% python3 -q
>>> import numpy as np
>>> np.set_printoptions(precision=1, suppress=True, linewidth=140, sign=" ")
>>> K = np.load("run5.npy")
>>> print(K.round(1) + 0)
[[ 0.  -0.8  0.5  0.   0.  -0.6 -1.6 -0.3]
 [-0.1  0.   0.4  0.   0.  -0.2  7.4  0.3]
 [ 0.1 -0.4 -0.3  0.  -0.1  0.8  7.1 -0.1]
 [-0.1 -0.3 -0.1 -0.1  0.  -2.   5.  -0.2]
 [ 0.1 -0.1  0.3  0.  -0.1 -0.8 -3.1  0.1]
 [-0.1 -0.8  3.8  0.   0.  -2.8  8.4 -0.2]
 [ 0.   0.6  1.2 -0.1 -0.1  0.2  1.6 -0.2]
 [ 0.3 -0.6 -2.5  0.   0.1 -0.3 10.4  0.7]
 [ 0.1 -0.2  4.1  0.   0.   0.  -4.1 -0.2]
 [ 0.4 -0.4  1.2  0.   0.   0.5  3.5 -0.7]
 [ 0.1 -0.7  2.5  0.   0.1 -0.5  4.4  0.1]
 [-0.4 -0.1  2.  -0.1  0.1  1.7 -4.7  0.4]
 [ 0.2  0.1 -0.1  0.   0.  -0.8  3.3  0.1]
 [ 0.1 -0.2  3.9  0.   0.1  1.4  5.8 -0.1]
 [ 0.1  0.3 -1.8 -0.1 -0.1  1.3  5.6 -0.3]
 [-0.2  0.2 -2.5  0.1  0.   0.4  6.6  0.5]
 [ 0.1 -0.5 -2.   0.   0.1 -1.1  9.   0.5]
 [ 0.   0.1  3.7  0.1  0.  -2.1  2.6  0.4]
 [-0.2 -0.6  3.9  0.   0.1  2.2 -2.   0.4]
 [ 0.  -0.3 -0.3  0.   0.2 -2.6  0.3 -0.1]
 [-0.1  0.4  1.8  0.   0.1 -0.4  8.3 -0.2]
 [ 0.  -0.3 -1.3  0.  -0.1 -0.2  7.5  0.3]
 [-0.1  0.1  2.5  0.  -0.1  0.8 -0.6  0.2]
 [-0.2 -0.2  4.9 -0.1 -0.1  1.8 -7.8 -0.1]
 [-0.1 -0.7  0.8  0.  -0.1  0.8  5.4  0.2]
 [ 0.  -0.9  0.8  0.   0.   0.2 -0.4 -0.2]
 [-0.1 -0.2 -1.4  0.  -0.1  0.9  4.  -0.1]
 [-0.1 -1.2 -1.5 -0.1  0.1 -1.6  0.3 -0.2]
 [ 0.1  0.1  1.   0.  -0.1 -2.9 -0.7 -0.3]]
>>> Y = np.c_[K[:, :3] @ np.array([[-2, 0, -3], [-2, 3, -1], [3, -5, -4]]), np.array([-7, 5, 8, -3, -9, 6, 4, 0, -2, -6, 6, -4, -7, -6, -7, -1, -5, 7, -4, -4, -9, 4, 2, -8, -7, 5, 5, 4, -9])]
>>> print(Y)
[[  3.1  -4.8  -1.   -7. ]
 [  1.5  -2.1  -1.4   5. ]
 [ -0.3   0.3   1.2   8. ]
 [  0.6  -0.6   0.8  -3. ]
 [  1.1  -2.1  -1.5  -9. ]
 [ 13.  -21.1 -13.9   6. ]
 [  2.4  -4.   -5.1   4. ]
 [ -6.7  10.5   9.6   0. ]
 [ 12.7 -21.3 -16.6  -2. ]
 [  3.5  -7.1  -5.6  -6. ]
 [  8.5 -14.4  -9.6   6. ]
 [  7.  -10.4  -7.   -4. ]
 [ -0.9   0.9  -0.3  -7. ]
 [ 11.9 -19.9 -15.6  -6. ]
 [ -6.2  10.    6.6  -7. ]
 [ -7.4  13.   10.3  -1. ]
 [ -5.3   8.5   8.1  -5. ]
 [ 10.9 -18.2 -14.8   7. ]
 [ 13.2 -21.4 -14.7  -4. ]
 [ -0.1   0.4   1.5  -4. ]
 [  4.8  -7.7  -7.2  -9. ]
 [ -3.3   5.6   5.5   4. ]
 [  7.6 -12.3  -9.8   2. ]
 [ 15.6 -25.2 -19.   -8. ]
 [  4.1  -6.3  -2.4  -7. ]
 [  4.   -6.4  -2.2   5. ]
 [ -3.5   6.4   6.2   5. ]
 [ -2.    3.9   7.5   4. ]
 [  2.6  -4.6  -4.3  -9. ]]
>>> print(np.linalg.norm(np.linalg.qr(K)[0].T @ Y, axis=0) ** 2 / ((Y ** 2).sum(axis=0) + 1e-12))
[ 1.   1.   1.   0.1]
>>> print(np.round(np.linalg.norm(Y - K @ np.linalg.lstsq(K, Y)[0], axis=0), 1) + 0)
[  0.    0.    0.   29.5]
>>> q, R = np.linalg.qr(K)
>>> print(np.round(abs(R[0, 0]), 1), round(float(np.linalg.norm(K[:, 0])), 1))
0.8 0.8
>>> print(np.abs(np.diag(R)))
[  0.8   2.6  11.8   0.2   0.4   7.   26.1   1.4]
>>> Ac = K - K.mean(axis=0)
>>> U, sv, Vh = np.linalg.svd(Ac, full_matrices=False)
>>> print(np.linalg.matrix_rank(Ac))
8
>>> print(sv)
[ 25.5   9.6   7.2   2.2   1.7   0.7   0.3   0.2]
>>> print(np.round(Vh[0] * np.sign(Vh[0, np.abs(Vh[0]).argmax()]), 1) + 0)
[ 0.   0.  -0.3  0.   0.  -0.1  1.   0. ]
>>> print(np.searchsorted(np.cumsum(sv ** 2) / (sv ** 2).sum(), 0.9) + 1)
2
>>> print(np.abs(U[:, 0]).argmax())
23
>>> P = K @ np.linalg.solve(K.T @ K, K.T)
>>> print(np.linalg.matrix_rank(np.eye(29) - P))
21
>>> print(np.round(P @ K[:, 1], 1) + 0)
[-0.8  0.  -0.4 -0.3 -0.1 -0.8  0.6 -0.6 -0.2 -0.4 -0.7 -0.1  0.1 -0.2  0.3  0.2 -0.5  0.1 -0.6 -0.3  0.4 -0.3  0.1 -0.2 -0.7 -0.9 -0.2
 -1.2  0.1]
>>> print(np.allclose(P @ P, P))
True
>>> print(np.round(np.linalg.eigvalsh(P), 1) + 0)
[ 0.  0.  0.  0.  0.  0.  0.  0.  0.  0.  0.  0.  0.  0.  0.  0.  0.  0.  0.  0.  0.  1.  1.  1.  1.  1.  1.  1.  1.]
>>> J = np.load("test6.npy")
>>> print(J)
[[  0   0  -2   1  -1  -1   2   0   0   1   0  -2]
 [ -1  -2  -2   2  -3   1   4   1   0   1   0  -4]
 [ -3  -1  -4   2  -4   0   3   2   0   1  -1  -3]
 [ -5  -2  -4   0  -5   1   4   0   2   3   1  -5]
 [ -6  -4  -2  -2  -4   2   6   0   1   5   2  -3]
 [ -7  -5  -1  -2  -4   0   4   1  -1   5   2  -3]
 [ -8  -5   0  -3  -5   0   3   3  -2   3   1  -3]
 [ -8  -7  -1  -1  -5  -2   5   3  -3   3   0  -4]
 [ -9  -9  -1  -3  -4   0   5   2  -4   2  -1  -6]
 [ -7 -11  -2  -4  -4  -1   5   2  -2   1   0  -4]
 [ -7  -9  -3  -5  -3   1   5   1  -2   1   1  -5]
 [ -8 -10  -4  -3  -3   3   4   2   0  -1   3  -7]
 [ -6  -8  -6  -1  -3   5   5   0   1  -3   1  -5]]
>>> Y = np.array([[2, -2],
...     [0, 1],
...     [-2, 1],
...     [1, 0],
...     [2, -2],
...     [-1, -2],
...     [-1, 1],
...     [2, 2],
...     [-1, 1],
...     [1, -2],
...     [1, 2],
...     [0, 2]])
>>> print(np.linalg.matrix_rank(np.vstack([J, Y.T])))
12
>>> Y @ J
Traceback (most recent call last):
  File "<python-input-27>", line 1, in <module>
    Y @ J
    ~~^~~
ValueError: matmul: Input operand 1 has a mismatch in its core dimension 0, with gufunc signature (n?,k),(k,m?)->(n?,m?) (size 13 is different from 2)
>>> print(Y.T @ J.T)
[[  3  -4  -3 -15 -20 -16 -20 -16 -23 -19 -19 -18 -20]
 [ -2  -2   6   4   5   9  18  16   3   8   1   4  -2]]
